$ python3 -q
>>> import numpy as np
>>> from numpy import linalg as LA
>>> np.set_printoptions(precision=3, suppress=True, linewidth=120)
>>> def tidy(a):
...     return np.round(a, 3) + 0
... 
>>> K = np.loadtxt("arr.csv", delimiter=",")
>>> print(K)
[[-2.  0.  0.]
 [ 0. -2. -3.]
 [ 0. -3. -2.]]
>>> print(np.einsum("ii->", K))
-6.0
>>> print(tidy(np.poly(K)))
[  1.   6.   3. -10.]
>>> print(tidy(LA.eigvals(K)))
[ 1. -5. -2.]
>>> print(tidy(LA.det(2 * K)), tidy(LA.det(K)))
80.0 10.0
>>> print(tidy(LA.det(K[::-1])))
-10.0
>>> print(np.einsum("ij,ji->", K, K))
30.0
>>> print(tidy(LA.eigvals(K).sum().real))
-6.0
>>> rng = np.random.default_rng(66)
>>> idx = rng.permutation(3)
>>> print(idx)
[0 1 2]
>>> other = K[idx][:, idx]
>>> print(np.allclose(other, K))
True
>>> print(tidy(np.sort(np.abs(LA.eigvals(other)))))
[1. 2. 5.]
>>> print(other)
[[-2.  0.  0.]
 [ 0. -2. -3.]
 [ 0. -3. -2.]]
>>> M = np.load("x.npy")
>>> print(M)
[[ 13.  -3. -15.  -6.]
 [ -3.   5.   5.   2.]
 [-15.   5.  29.  10.]
 [ -6.   2.  10.   8.]]
>>> print(LA.matrix_rank(M, rtol=0.1))
1
>>> print(round(np.log10(LA.cond(M))))
1
>>> vals, vecs = LA.eigh(K)
>>> vec = np.array([-2, -1, 0])
>>> print(tidy(vecs * np.maximum(vals, 0) @ vecs.T))
[[ 0.   0.   0. ]
 [ 0.   0.5 -0.5]
 [ 0.  -0.5  0.5]]
>>> print((np.sign(vecs[:, -1].round(6)) == np.sign(vecs[0, -1].round(6))).astype(int))
[1 0 0]
>>> print(tidy(LA.eigvalsh(K[1:, 1:])))
[-5.  1.]
>>> vals, vecs = LA.eigh(M)
>>> print(np.unique(vals.round(6) + 0, return_counts=True)[1])
[3 1]
>>> print(tidy(vecs.T @ M @ vecs))
[[ 4.  0.  0.  0.]
 [ 0.  4.  0.  0.]
 [ 0.  0.  4.  0.]
 [ 0.  0.  0. 43.]]
>>> print(tidy(LA.eigvalsh(K).min()))
-5.0
>>> print([round(float(LA.det(K[:i, :i])), 2) + 0 for i in range(1, 4)])
[-2.0, 4.0, 10.0]
>>> J = np.loadtxt("a.csv", delimiter=",")
>>> print(J)
[[1. 0. 0.]
 [2. 2. 2.]
 [2. 2. 2.]
 [2. 2. 0.]]
>>> vec = np.array([-3, 7, -9])
>>> y = J @ vec
>>> print(tidy(LA.solve(J.T @ J, J.T @ y)))
[-3.  7. -9.]
>>> print(y)
[ -3. -10. -10.   8.]
>>> print(tidy(LA.lstsq(J, y)[0]))
[-3.  7. -9.]
>>> try:
...     LA.solve(J, y)
... except LA.LinAlgError as e:
...     print(repr(e))
... 
LinAlgError('Last 2 dimensions of the array must be square')
>>> y = y + 0.1 * rng.normal(size=4)
>>> print(tidy(y))
[ -3.054 -10.049 -10.106   7.867]
>>> beta, *_ = LA.lstsq(J, y)
>>> print(beta.round())
[-3.  7. -9.]
>>> print(tidy(LA.norm(y - J @ beta)))
0.04
>>> arr = np.load("mat.npy")
>>> print(arr)
[[ 5  2  5  2  5  2]
 [ 3  3  3  3  3  3]
 [-8 -3 -8 -3 -8 -3]
 [ 5  2  5  2  5  2]
 [ 3  3  3  3  3  3]
 [-8 -3 -8 -3 -8 -3]]
>>> W = np.array([[-4, -4, -4, 4, 5, 1],
...     [2, -4, 3, 4, -1, -1],
...     [0, 1, -2, 3, 1, -5],
...     [-4, 3, -3, -3, 5, 3],
...     [-4, -1, 1, -2, -3, 3],
...     [-4, 5, 2, -3, -3, 3]])
>>> beta = np.array([-1, -2, -2, 0, -2, 0])
>>> hid = np.maximum(arr @ W + beta, 0)
>>> print(tidy((hid > 0).mean(axis=0)))
[0.333 0.333 0.333 0.667 0.667 0.667]
>>> print((hid > 0).astype(int))
[[0 0 0 1 1 1]
 [0 0 0 1 1 1]
 [1 1 1 0 0 0]
 [0 0 0 1 1 1]
 [0 0 0 1 1 1]
 [1 1 1 0 0 0]]
>>> basis = np.array([[3, 2, 0], [0, 2, 0], [0, 3, 2], [0, 1, 3], [1, 3, 3], [2, 0, 2]])
>>> print((hid @ basis).round(6).argmax(axis=1))
[2 2 1 2 2 1]
>>> print(hid @ basis)
[[ 25  66 118]
 [ 34  39  81]
 [243 294  64]
 [ 25  66 118]
 [ 34  39  81]
 [243 294  64]]
>>> print(arr.ravel(order="F"))
[ 5  3 -8  5  3 -8  2  3 -3  2  3 -3  5  3 -8  5  3 -8  2  3 -3  2  3 -3  5  3 -8  5  3 -8  2  3 -3  2  3 -3]
>>> print(arr.reshape(-1, 2))
[[ 5  2]
 [ 5  2]
 [ 5  2]
 [ 3  3]
 [ 3  3]
 [ 3  3]
 [-8 -3]
 [-8 -3]
 [-8 -3]
 [ 5  2]
 [ 5  2]
 [ 5  2]
 [ 3  3]
 [ 3  3]
 [ 3  3]
 [-8 -3]
 [-8 -3]
 [-8 -3]]
>>> print(arr.reshape(2, -1))
[[ 5  2  5  2  5  2  3  3  3  3  3  3 -8 -3 -8 -3 -8 -3]
 [ 5  2  5  2  5  2  3  3  3  3  3  3 -8 -3 -8 -3 -8 -3]]
>>> blk = arr.reshape(6, 2, -1)
>>> print(np.swapaxes(blk, 1, 2)[0])
[[5 2]
 [2 5]
 [5 2]]
>>> print(blk.shape)
(6, 2, 3)
>>> print(np.einsum("ihd,ihd->ih", blk, blk))
[[ 54  33]
 [ 27  27]
 [137  82]
 [ 54  33]
 [ 27  27]
 [137  82]]
>>> left, sig, VT = LA.svd(arr)
>>> vecs = VT[:(sig > 1e-8).sum()]
>>> vec = arr[2] + 3 * arr[0] + rng.integers(2) * np.eye(6)[5]
>>> print(vec)
[7. 3. 7. 3. 7. 4.]
>>> print(np.allclose(vecs.T @ vecs @ vec, vec))
False
>>> A = np.loadtxt("dump.csv", delimiter=",")
>>> print(A)
[[ 0.9  1.1 -0.6]
 [-1.3 -0.4 -0.2]
 [ 0.1 -0.6 -0.9]
 [-0.6  1.  -0.8]
 [ 0.1 -0.9 -1.9]
 [ 0.5  0.9  0. ]
 [-0.1  1.8 -1.8]
 [ 0.8  0.2  0.8]
 [ 1.5  0.6  0.6]
 [-0.1 -0.6 -1. ]
 [ 0.5  2.3 -0.9]
 [-0.8  1.1 -0.2]
 [-0.3  0.4 -1.8]
 [-0.9 -2.1  0.6]
 [ 1.1  1.3  0.1]
 [ 0.3 -1.7 -0.7]
 [ 0.6  0.1  0. ]
 [ 2.   4.   1. ]
 [ 0.6  1.5  0.9]
 [ 0.7  1.   0.8]
 [ 0.5 -1.3  2.2]
 [-0.1  2.   1.2]
 [-1.1  0.6  1.1]]
>>> Xs = (A - A.mean(axis=0)) / A.std(axis=0)
>>> print(tidy(Xs.std(axis=0)))
[1. 1. 1.]
>>> beta = LA.lstsq(np.delete(Xs, 0, axis=1), Xs[:, 0])[0]
>>> print(tidy(1 - np.var(Xs[:, 0] - np.delete(Xs, 0, axis=1) @ beta)))
0.218
